$ python3 -q
>>> import numpy as np
>>> np.set_printoptions(suppress=True, linewidth=120)
>>> def rnd(a):
...     return np.round(a, 1) + 0
... 
>>> m1 = np.loadtxt("layer13.csv", delimiter=",")
>>> m1
array([[6., 5., 0., 0., 0., 0., 0., 5.],
       [5., 6., 0., 0., 0., 0., 0., 5.],
       [0., 0., 6., 0., 0., 5., 5., 0.],
       [0., 0., 0., 6., 5., 0., 0., 0.],
       [0., 0., 0., 5., 6., 0., 0., 0.],
       [0., 0., 5., 0., 0., 6., 5., 0.],
       [0., 0., 5., 0., 0., 5., 6., 0.],
       [5., 5., 0., 0., 0., 0., 0., 6.]])
>>> vals, evecs = np.linalg.eigh(m1)
>>> vec = np.array([1, 1, 3, 0, 3, 1, 0, 2])
>>> rnd(np.linalg.eigvalsh(m1[1:, 1:]))
array([ 1.,  1.,  1.,  1., 11., 11., 16.])
>>> vec @ m1 @ vec
np.float64(230.0)
>>> vec @ m1 @ vec / (vec @ vec), vals[0], rnd(vals[-1])
(np.float64(9.2), np.float64(1.0), np.float64(16.0))
>>> round(np.log10(np.linalg.cond(m1)))
1
>>> r0 = np.array([2, -1, 2, 0, -2, -2, -1, 1])
>>> M2 = m1 + np.outer(r0, np.eye(8)[0])
>>> np.linalg.matrix_rank(M2 - m1)
np.int64(1)
>>> Uu, s, VT = np.linalg.svd(m1)
>>> np.argmax(s[:-1] / (s[1:] + 1e-6)) + 1
np.int64(3)
>>> M2 = Uu[:, :3] @ np.diag(s[:3]) @ VT[:3]
>>> rnd(M2)
array([[5.3, 5.3, 0. , 0. , 0. , 0. , 0. , 5.3],
       [5.3, 5.3, 0. , 0. , 0. , 0. , 0. , 5.3],
       [0. , 0. , 5.3, 0. , 0. , 5.3, 5.3, 0. ],
       [0. , 0. , 0. , 5.5, 5.5, 0. , 0. , 0. ],
       [0. , 0. , 0. , 5.5, 5.5, 0. , 0. , 0. ],
       [0. , 0. , 5.3, 0. , 0. , 5.3, 5.3, 0. ],
       [0. , 0. , 5.3, 0. , 0. , 5.3, 5.3, 0. ],
       [5.3, 5.3, 0. , 0. , 0. , 0. , 0. , 5.3]])
>>> rnd(np.abs(m1 - M2).max())
np.float64(0.7)
>>> rnd(np.linalg.norm(m1 - M2, 2)), rnd(s[3])
(np.float64(1.0), np.float64(1.0))
>>> np.linalg.matrix_rank(M2)
np.int64(3)
>>> X = np.array([[2, 0, 0, 2, 4, 3, 1],
...     [0, 2, 0, 0, 2, 4, 3],
...     [0, 0, 2, 0, 0, 2, 4],
...     [2, 0, 0, 2, 0, 0, 2],
...     [4, 2, 0, 0, 2, 0, 0],
...     [3, 4, 2, 0, 0, 2, 0],
...     [1, 3, 4, 2, 0, 0, 2]])
>>> vals, evecs = np.linalg.eigh(X)
>>> vec = np.array([2, 2, 1, 1, 2, 2, 2])
>>> np.abs(X).sum(axis=1).max(), rnd(np.abs(vals).max())
(np.int64(12), np.float64(10.2))
>>> vec @ X @ vec
np.int64(220)
>>> rnd(evecs * np.abs(vals) @ evecs.T)
array([[ 5.1,  2.1,  0.6,  0.9,  1.5,  0.5,  0.3],
       [ 2.1,  4.7,  2. ,  0.2,  0.3,  1.3,  0.5],
       [ 0.6,  2. ,  4.1,  0.9, -0.5,  0.3,  1.5],
       [ 0.9,  0.2,  0.9,  2.9,  0.9,  0.2,  0.9],
       [ 1.5,  0.3, -0.5,  0.9,  4.1,  2. ,  0.6],
       [ 0.5,  1.3,  0.3,  0.2,  2. ,  4.7,  2.1],
       [ 0.3,  0.5,  1.5,  0.9,  0.6,  2.1,  5.1]])
>>> blk = np.stack([X, -1 * X, X[::-1]])
>>> rnd(np.linalg.norm(blk, axis=(1, 2)))
array([13.9, 13.9, 13.9])
>>> M2 = X / np.linalg.norm(X, axis=1, keepdims=True)
>>> C2 = M2 @ M2.T
>>> rnd(np.degrees(np.arccos(np.clip(C2[4, 5], -1, 1))))
np.float64(44.7)
>>> data = np.array([[1, -5, -6, 8, 8, -8, -2],
...     [6, -1, 4, -4, 5, 9, -3],
...     [-8, 7, -2, -9, -5, -8, 3],
...     [-9, 2, 8, 6, 1, 9, 6],
...     [-6, 8, 2, 7, -5, 1, 3],
...     [0, -8, 3, -3, 3, 9, 4]])
>>> data[-1] = data[0] + 5 * data[1]
>>> data
array([[  1,  -5,  -6,   8,   8,  -8,  -2],
       [  6,  -1,   4,  -4,   5,   9,  -3],
       [ -8,   7,  -2,  -9,  -5,  -8,   3],
       [ -9,   2,   8,   6,   1,   9,   6],
       [ -6,   8,   2,   7,  -5,   1,   3],
       [ 31, -10,  14, -12,  33,  37, -17]])
>>> [round(float(x), 1) for x in np.linalg.svd(data, compute_uv=False)[:3]]
[67.3, 21.5, 17.1]
>>> rnd(np.linalg.norm(data, 2) / np.linalg.norm(data))
np.float64(0.9)
>>> np.linalg.cond(data) > 100
np.True_
>>> np.linalg.matrix_rank(data, rtol=0.1)
np.int64(4)
>>> np.argsort(-np.linalg.norm(data, axis=0).round(6), kind="stable")[:3]
array([5, 4, 0])
>>> try:
...     np.linalg.inv(data)
... except np.linalg.LinAlgError as e:
...     print("failed:", e)
... 
failed: Last 2 dimensions of the array must be square
>>> np.linalg.lstsq(data[:-1].T, data[-1])[2]
np.int32(5)
>>> np.unique(data.round(6), axis=0).shape
(6, 7)
